% ipython --no-banner

In [1]: import numpy as np

In [2]: np.set_printoptions(precision=1, suppress=True, linewidth=120)

In [3]: rd = lambda a: np.round(a, 1) + 0

In [4]: A = np.load("run2.npy")

In [5]: print(A)
[[ -9.2  -2.4 -34.4]
 [ -7.2  -4.4 -35.7]
 [ -9.1  -5.  -36.2]
 [ 19.1   3.8  31.5]
 [ -9.7  -2.2 -37. ]
 [-11.   -3.9 -36. ]
 [ -9.7  -3.9 -36.9]
 [-10.6  -3.7 -36.3]
 [ -9.2  -4.6 -34.6]
 [ 19.6   7.   32. ]
 [ -9.2  -4.6 -34.5]
 [ -9.5  -3.8 -37.6]
 [-11.8  -5.3 -34.3]
 [-10.5  -4.7 -35.3]
 [ -9.7  -2.3 -35.3]
 [-10.5  -4.9 -36.7]
 [ -9.5  -3.7 -36.3]
 [ 20.6   5.   30.9]
 [ 18.1   6.6  31.7]]

In [6]: cov = np.cov(A, rowvar=False)

In [7]: print(rd(np.linalg.eigvalsh(cov)[::-1]))
[960.9   1.2   1. ]

In [8]: print(rd(np.polyfit(A[:, 1], A[:, 2], 1)))
[ 6.6 -8.8]

In [9]: print(np.median(A, axis=0))
[ -9.5  -3.8 -35.3]

In [10]: print(rd(np.corrcoef(A[:, 1], A[:, 2])[0, 1]))
1.0

In [11]: m1 = np.array([[1, 1, 1, 1, -1, -1, -1, -1], [1, -1, 1, -1, 1, -1, 1, -1]])

In [12]: B = m1 / np.linalg.norm(m1, axis=1, keepdims=True)

In [13]: cov = B @ B.T

In [14]: print((np.abs(cov) > 0.9).astype(int))
[[1 0]
 [0 1]]

In [15]: print(np.argwhere(np.triu(np.abs(cov) > 0.95, 1)))
[]

In [16]: print(np.diff(m1, axis=0))
[[ 0 -2  0 -2  2  0  2  0]]

In [17]: print(m1.sum(axis=0))
[ 2  0  2  0  0 -2  0 -2]

In [18]: W0 = np.loadtxt("case16.csv", delimiter=",")

In [19]: print(rd(W0))
[[-1.9 -2.4 -2.2 -3.2]
 [-3.5 -1.6  2.9  1.3]
 [ 1.9 -3.9 -0.8  2.3]
 [-2.3  1.2 -3.3  2.7]]

In [20]: print(rd(np.linalg.norm(W0[2] - W0[1])))
7.1

In [21]: print(rd(np.linalg.norm(W0, axis=1)))
[5. 5. 5. 5.]

In [22]: print(rd(np.linalg.norm(W0, 1)), rd(np.linalg.norm(W0, np.inf)))
9.7 9.8

In [23]: hat = np.triu(np.array([[4, -2, -5, -1], [-2, -3, 0, -5], [3, 2, -3, 5], [-1, 1, 3, -4]]), 1) + np.eye(4)

In [24]: B = hat @ W0 @ np.linalg.inv(hat)

In [25]: print(rd(np.trace(B)), rd(np.trace(W0)))
-1.6 -1.6

In [26]: print(rd(np.linalg.det(B)))
-625.0

In [27]: print(rd(B))
[[  -2.3   14.5  -12.3  111.3]
 [   8.1    8.7   59.9 -260.3]
 [  -9.7  -17.3  -65.5  247.4]
 [  -2.3   -3.5  -14.9   57.5]]

In [28]: print(rd(np.poly(B)))
[   1.     1.6    0.   -41.1 -625. ]

In [29]: f = np.array([0, 0, 1, 0])

In [30]: B = W0 + np.outer(f, np.eye(4)[1])

In [31]: print(np.linalg.matrix_rank(B - W0))
1

In [32]: J = np.load("mat.npy")

In [33]: print(J)
[[1. 2. 0.]
 [2. 4. 2.]
 [0. 2. 9.]]

In [34]: hat = A @ np.linalg.solve(A.T @ A, A.T)

In [35]: print(rd(np.linalg.eigvalsh(hat)))
[0. 0. 0. 0. 0. 0. 0. 0. 0. 0. 0. 0. 0. 0. 0. 0. 1. 1. 1.]

In [36]: rng = np.random.default_rng(12519)

In [37]: labels = rng.permutation(3)

In [38]: print(labels)
[0 1 2]

In [39]: B = J[labels][:, labels]

In [40]: print(rd(np.sort(np.abs(np.linalg.eigvals(B)))))
[0.1 4.3 9.8]

In [41]: print(np.trace(B))
14.0

In [42]: print(rd(np.linalg.det(B)), rd(np.linalg.det(J[labels])))
-4.0 -4.0

In [43]: Uu, sig, Vt = np.linalg.svd(J)

In [44]: print(rd(sig))
[9.8 4.3 0.1]

In [45]: B = Uu[:, :2] @ np.diag(sig[:2]) @ Vt[:2]

In [46]: print(rd(B))
[[1.1 2.  0. ]
 [2.  4.  2. ]
 [0.  2.  9. ]]

In [47]: print(rd(np.linalg.norm(J - B) / np.linalg.norm(J)))
0.0

In [48]: ev, V = np.linalg.eigh(J)

In [49]: vec = np.array([1, 0, -1])

In [50]: print((np.sign(V[:, -1].round(6)) == np.sign(V[0, -1].round(6))).astype(int))
[1 1 1]

In [51]: print(vec @ J @ vec)
10.0

In [52]: print(rd(V * np.maximum(ev, 0) @ V.T))
[[1.1 2.  0. ]
 [2.  4.  2. ]
 [0.  2.  9. ]]

In [53]: print(np.abs(J).sum(axis=1).max(), rd(np.abs(ev).max()))
11.0 9.8

In [54]: print(rd(np.linalg.eigvalsh(J[1:, 1:])))
[3.3 9.7]

In [55]: M = np.load("block10.npy")

In [56]: print(M)
[[ 3.  0. -5.]
 [ 0.  1.  3.]
 [ 0.  0. -2.]]

In [57]: # triangular: eigenvalues sit on the diagonal

In [58]: print(rd(np.sort(np.linalg.eigvals(M))))
[-2.  1.  3.]

In [59]: print([int(np.linalg.matrix_rank(np.linalg.matrix_power(M, p))) for p in range(1, 4)])
[3, 3, 3]

In [60]: print(np.linalg.matrix_rank(M - M[0, 0] * np.eye(3)))
2

In [61]: print(M @ M)
[[ 9.  0. -5.]
 [ 0.  1. -3.]
 [ 0.  0.  4.]]

In [62]: Xc = A - A.mean(axis=0)

In [63]: V = np.linalg.svd(Xc)[2][:1]

In [64]: B = Xc - Xc @ V.T @ V

In [65]: print(np.linalg.norm(B, axis=1).round(6).argmax())
12

In [66]: vec = np.array([1, 1, -2])

In [67]: print(M @ vec)
[13. -5.  4.]

In [68]: print(M @ np.eye(3)[0])
[3. 0. 0.]

In [69]: vec = np.array([-2, -1, 0])

In [70]: rhs = M @ vec

In [71]: print(rhs)
[-6. -1.  0.]

In [72]: print(rd(np.linalg.solve(M, rhs + M[:, 2])))
[-2. -1.  1.]

In [73]: print(rd(np.linalg.solve(M.T, M[1])))
[0. 1. 0.]

In [74]: print(rd(np.linalg.solve(M, rhs)))
[-2. -1.  0.]

In [75]: print(rd(np.linalg.solve(M, M[:, 1])))
[0. 1. 0.]

In [76]: K = np.tanh(np.array([[0.3, -0.5],
    ...:     [0.8, -0.2],
    ...:     [-1.8, -0.4],
    ...:     [0.2, 1.0],
    ...:     [0.1, 2.0],
    ...:     [-0.5, -0.8],
    ...:     [0.9, -0.3],
    ...:     [0.1, -0.3],
    ...:     [-0.5, 0.7],
    ...:     [-1.5, 0.4],
    ...:     [1.0, -0.7],
    ...:     [1.1, 1.2],
    ...:     [0.7, 1.3],
    ...:     [1.5, 0.8],
    ...:     [-0.2, -0.5],
    ...:     [-0.2, 0.4],
    ...:     [-0.1, -0.1],
    ...:     [1.5, 0.1],
    ...:     [0.2, 0.6]]) @ np.array([[1.6, 0.6, -0.4], [0.4, 0.0, -1.4]]))

In [77]: print(rd(K))
[[ 0.3  0.2  0.5]
 [ 0.8  0.4  0. ]
 [-1.  -0.8  0.9]
 [ 0.6  0.1 -0.9]
 [ 0.7  0.1 -1. ]
 [-0.8 -0.3  0.9]
 [ 0.9  0.5  0.1]
 [ 0.   0.1  0.4]
 [-0.5 -0.3 -0.7]
 [-1.  -0.7  0. ]
 [ 0.9  0.5  0.5]
 [ 1.   0.6 -1. ]
 [ 0.9  0.4 -1. ]
 [ 1.   0.7 -0.9]
 [-0.5 -0.1  0.7]
 [-0.2 -0.1 -0.4]
 [-0.2 -0.1  0.2]
 [ 1.   0.7 -0.6]
 [ 0.5  0.1 -0.7]]

In [78]: cov = np.cov(K, rowvar=False)

In [79]: print(rd(cov))
[[ 0.5  0.3 -0.3]
 [ 0.3  0.2 -0.1]
 [-0.3 -0.1  0.5]]

In [80]: print(np.argwhere(np.triu(np.abs(np.corrcoef(K.T)) > 0.8, 1)))
[[0 1]]

In [81]: print(rd(np.polyfit(K[:, 2], K[:, 1], 1)))
[-0.3  0.1]
